In [1]: import numpy as np

In [2]: np.set_printoptions(suppress=True, linewidth=140)

In [3]: rnd = lambda a: np.round(a, 3) + 0

In [4]: mat = np.loadtxt("a.csv", delimiter=",")

In [5]: mat
Out[5]: 
array([[-10.605, -18.554,  16.061,  -2.537],
       [  3.124,  -6.109,  -2.808,   1.786],
       [ -5.445,  14.953, -14.873,   0.872],
       [ -0.45 ,  16.449, -10.314,   8.03 ],
       [  3.929,   3.178,  -3.781,  -2.794],
       [  1.781,   3.044,   1.888,  -6.005],
       [ -2.069,   7.416,  -4.103,  -4.305],
       [-22.201,  -5.559,   3.82 ,  -9.567],
       [ 10.623,  -2.235,  -1.698,   3.21 ],
       [ 11.327,   5.551,  -6.46 ,   9.131],
       [-11.947,  -7.196,  12.704, -12.14 ],
       [  6.916,  13.791,  -4.134,  -2.466],
       [ -9.078,  -2.031,   5.737,  -1.958]])

In [6]: D = np.linalg.norm(mat[:, None] - mat[None], axis=-1)

In [7]: np.linalg.matrix_rank(D ** 2)
Out[7]: np.int64(6)

In [8]: print(rnd(D[4]))
[32.822 10.432 19.052 18.845  0.     6.861  7.505 29.373 10.7   14.483 26.81  11.036 16.959]

In [9]: D.shape
Out[9]: (13, 13)

In [10]: Ac = (mat - mat.mean(axis=0)) / mat.std(axis=0)

In [11]: rnd(Ac.std(axis=0))
Out[11]: array([1., 1., 1., 1.])

In [12]: np.argwhere(np.abs(Ac) > 2)
Out[12]: 
array([[0, 1],
       [0, 2],
       [7, 0]])

In [13]: c = np.linalg.lstsq(np.delete(Ac, 2, axis=1), Ac[:, 2])[0]

In [14]: rnd(c)
Out[14]: array([-0.001, -0.741, -0.309])

In [15]: rnd(1 - np.var(Ac[:, 2] - np.delete(Ac, 2, axis=1) @ c))
Out[15]: np.float64(0.835)

In [16]: np.abs(c).argmax()
Out[16]: np.int64(1)

In [17]: x0 = np.array([3, 0, 0, 5])

In [18]: rhs = mat @ x0

In [19]: print(rnd(np.linalg.solve(mat.T @ mat, mat.T @ rhs)))
[3. 0. 0. 5.]

In [20]: try:
    ...:     np.linalg.solve(mat, rhs)
    ...: except np.linalg.LinAlgError as e:
    ...:     print("failed:", e)
    ...: 
failed: Last 2 dimensions of the array must be square

In [21]: rnd(np.linalg.lstsq(mat, rhs)[0])
Out[21]: array([3., 0., 0., 5.])

In [22]: rng = np.random.default_rng(7830)

In [23]: rhs = rhs + 0.1 * rng.normal(size=13)

In [24]: rnd(rhs)
Out[24]: array([ -44.598,   18.399,  -12.232,   38.913,   -2.261,  -24.65 ,  -27.79 , -114.635,   47.772,   79.592,  -96.641,    8.577,  -37.067])

In [25]: c, *_ = np.linalg.lstsq(mat, rhs)

In [26]: rnd(c)
Out[26]: array([3.006, 0.01 , 0.015, 5.007])

In [27]: rnd(np.linalg.norm(rhs - mat @ c))
Out[27]: np.float64(0.355)

In [28]: print(c.round())
[3. 0. 0. 5.]

In [29]: Ac = mat - mat.mean(axis=0)

In [30]: V = np.linalg.svd(Ac)[2][:2]

In [31]: out = Ac - Ac @ V.T @ V

In [32]: print(rnd(np.linalg.norm(out) / np.linalg.norm(Ac)))
0.294

In [33]: rnd(out.std(axis=0))
Out[33]: array([1.758, 1.918, 2.337, 3.532])

In [34]: W2 = mat[[5, 8]].astype(float)

In [35]: for _ in range(7):
    ...:     z = np.linalg.norm(mat[:, None] - W2, axis=-1).argmin(axis=1)
    ...:     W2 = np.array([mat[z == j].mean(axis=0) for j in range(2)])
    ...: 

In [36]: z
Out[36]: array([0, 1, 1, 1, 1, 1, 1, 0, 1, 1, 0, 1, 0])

In [37]: rnd(W2[1] - W2[0])
Out[37]: array([ 16.762,  14.561, -14.723,   7.379])

In [38]: np.abs(W2[1] - W2[0]).argmax()
Out[38]: np.int64(0)

In [39]: print(np.bincount(z))
[4 9]

In [40]: m1 = np.load("run19.npy")

In [41]: rnd(m1)
Out[41]: 
array([[-0.312,  0.623,  0.292, -0.024, -0.167,  0.075,  0.167, -0.375,  0.476],
       [-0.437, -0.267, -0.077,  0.309, -0.57 , -0.453, -0.274,  0.081,  0.158],
       [-0.25 , -0.437, -0.17 , -0.064, -0.233,  0.745,  0.201,  0.015,  0.252],
       [ 0.187, -0.263,  0.862,  0.097, -0.265,  0.092,  0.072, -0.057, -0.236],
       [ 0.561,  0.069, -0.312,  0.37 , -0.416, -0.07 ,  0.47 , -0.217,  0.018],
       [-0.25 ,  0.235,  0.045, -0.129, -0.154, -0.093,  0.568,  0.684, -0.204],
       [ 0.374,  0.216, -0.048, -0.555, -0.513,  0.108, -0.41 ,  0.229,  0.091],
       [ 0.   , -0.394,  0.009, -0.625,  0.027, -0.437,  0.374, -0.287,  0.199],
       [ 0.312, -0.137,  0.186,  0.196,  0.25 , -0.096,  0.001,  0.447,  0.735]])

In [42]: rnd(m1[0] @ m1[5])
Out[42]: np.float64(0.0)

In [43]: rnd(np.linalg.norm(m1) ** 2 / np.linalg.norm(m1, 2) ** 2)
Out[43]: np.float64(9.0)

In [44]: rnd(np.linalg.norm(m1[0], 1)), rnd(np.linalg.norm(m1[0], np.inf))
Out[44]: (np.float64(2.511), np.float64(0.623))

In [45]: rnd(np.linalg.norm(m1, axis=0))
Out[45]: array([1., 1., 1., 1., 1., 1., 1., 1., 1.])

In [46]: rnd(np.linalg.norm(m1, 1)), rnd(np.linalg.norm(m1, np.inf))
Out[46]: (np.float64(2.682), np.float64(2.625))

In [47]: rnd(np.linalg.norm(m1, axis=1))
Out[47]: array([1., 1., 1., 1., 1., 1., 1., 1., 1.])
